$ ipython --no-banner

In [1]: import numpy as np

In [2]: np.set_printoptions(precision=1, suppress=True, linewidth=120, floatmode="fixed")

In [3]: arr = np.load("sample11.npy")

In [4]: arr
Out[4]: 
array([[-0.2,  2.2,  2.6,  1.4],
       [ 0.4,  0.6,  1.1,  3.4],
       [-0.7,  0.8, -0.1, -2.3],
       [-0.3, -1.0, -1.6, -3.5],
       [ 1.3, -1.2,  0.6,  4.1],
       [ 0.2, -0.1,  0.2,  0.9],
       [ 0.5, -0.1,  0.7,  1.9],
       [ 0.2, -2.5, -2.8, -2.5]])

In [5]: left, sig, Vt = np.linalg.svd(arr, full_matrices=False)

In [6]: np.cumsum(sig ** 2) / np.sum(sig ** 2)
Out[6]: array([0.8, 1.0, 1.0, 1.0])

In [7]: np.round(Vt @ Vt.T, 1) + 0
Out[7]: 
array([[1.0, 0.0, 0.0, 0.0],
       [0.0, 1.0, 0.0, 0.0],
       [0.0, 0.0, 1.0, 0.0],
       [0.0, 0.0, 0.0, 1.0]])

In [8]: left.shape, sig.shape, Vt.shape
Out[8]: ((8, 4), (4,), (4, 4))

In [9]: np.round(sig / sig[0], 1) + 0
Out[9]: array([1.0, 0.5, 0.1, 0.0])

In [10]: round(float(np.sqrt((sig ** 2).sum())), 1), np.round(np.linalg.norm(arr), 1)
Out[10]: (9.8, np.float64(9.8))

In [11]: left, sig, Vt = np.linalg.svd(arr)

In [12]: np.argmax(sig[:-1] / (sig[1:] + 1e-6)) + 1
Out[12]: np.int64(3)

In [13]: Y = left[:, :3] @ np.diag(sig[:3]) @ Vt[:3]

In [14]: np.round(np.linalg.norm(arr - Y) / np.linalg.norm(arr), 1)
Out[14]: np.float64(0.0)

In [15]: np.linalg.matrix_rank(Y)
Out[15]: np.int64(3)

In [16]: Y
Out[16]: 
array([[-0.2,  2.2,  2.6,  1.4],
       [ 0.4,  0.6,  1.1,  3.4],
       [-0.7,  0.8, -0.1, -2.2],
       [-0.3, -1.0, -1.6, -3.5],
       [ 1.3, -1.2,  0.6,  4.1],
       [ 0.2, -0.1,  0.2,  0.9],
       [ 0.5, -0.1,  0.7,  1.9],
       [ 0.2, -2.5, -2.8, -2.5]])

In [17]: rk = np.linalg.matrix_rank(arr)

In [18]: rk
Out[18]: np.int64(3)

In [19]: ns = np.linalg.svd(arr)[2][rk:].T

In [20]: [int(np.linalg.matrix_rank(arr[:i])) for i in range(1, len(arr) + 1)]
Out[20]: [1, 2, 3, 3, 3, 3, 3, 3]

In [21]: np.allclose(arr @ ns, 0)
Out[21]: True

In [22]: np.linalg.matrix_rank(arr.T @ arr), np.linalg.matrix_rank(arr @ arr.T)
Out[22]: (np.int64(3), np.int64(3))

In [23]: ns.shape
Out[23]: (4, 1)

In [24]: np.round(ns @ ns.T, 1) + 0
Out[24]: 
array([[ 0.7,  0.4, -0.2, -0.1],
       [ 0.4,  0.2, -0.1,  0.0],
       [-0.2, -0.1,  0.1,  0.0],
       [-0.1,  0.0,  0.0,  0.0]])

In [25]: np.abs(np.diag(np.linalg.qr(arr)[1])) > 1e-9
Out[25]: array([ True,  True,  True, False])

In [26]: round(float(np.trace(np.linalg.pinv(arr) @ arr)), 1)
Out[26]: 3.0

In [27]: np.linalg.lstsq(arr[:-1].T, arr[-1])[2]
Out[27]: np.int32(3)

In [28]: np.unique(arr.round(6), axis=0).shape
Out[28]: (8, 4)

In [29]: arr @ np.linalg.pinv(arr) @ arr
Out[29]: 
array([[-0.2,  2.2,  2.6,  1.4],
       [ 0.4,  0.6,  1.1,  3.4],
       [-0.7,  0.8, -0.1, -2.2],
       [-0.3, -1.0, -1.6, -3.5],
       [ 1.3, -1.2,  0.6,  4.1],
       [ 0.2, -0.1,  0.2,  0.9],
       [ 0.5, -0.1,  0.7,  1.9],
       [ 0.2, -2.5, -2.8, -2.5]])

In [30]: E = np.loadtxt("data.csv", delimiter=",")

In [31]: E
Out[31]: 
array([[ 16.0,  -9.0,  11.0,  -1.0],
       [ -2.0,  -1.0,   6.0,   4.0],
       [-32.0,  16.0, -13.0,   8.0],
       [ 24.0, -12.0,  16.0,  -1.0]])

In [32]: Y = E / np.sqrt((E ** 2).mean(axis=1, keepdims=True))

In [33]: np.linalg.matrix_rank(Y) == np.linalg.matrix_rank(E)
Out[33]: np.True_

In [34]: np.linalg.norm(Y, axis=1)
Out[34]: array([2.0, 2.0, 2.0, 2.0])

In [35]: E - E.mean(axis=1, keepdims=True)
Out[35]: 
array([[ 11.8, -13.2,   6.8,  -5.2],
       [ -3.8,  -2.8,   4.2,   2.2],
       [-26.8,  21.2,  -7.8,  13.2],
       [ 17.2, -18.8,   9.2,  -7.8]])

In [36]: np.linalg.matrix_rank(E - E.mean(axis=1, keepdims=True))
Out[36]: np.int64(3)

In [37]: Y[2]
Out[37]: array([-1.6,  0.8, -0.7,  0.4])
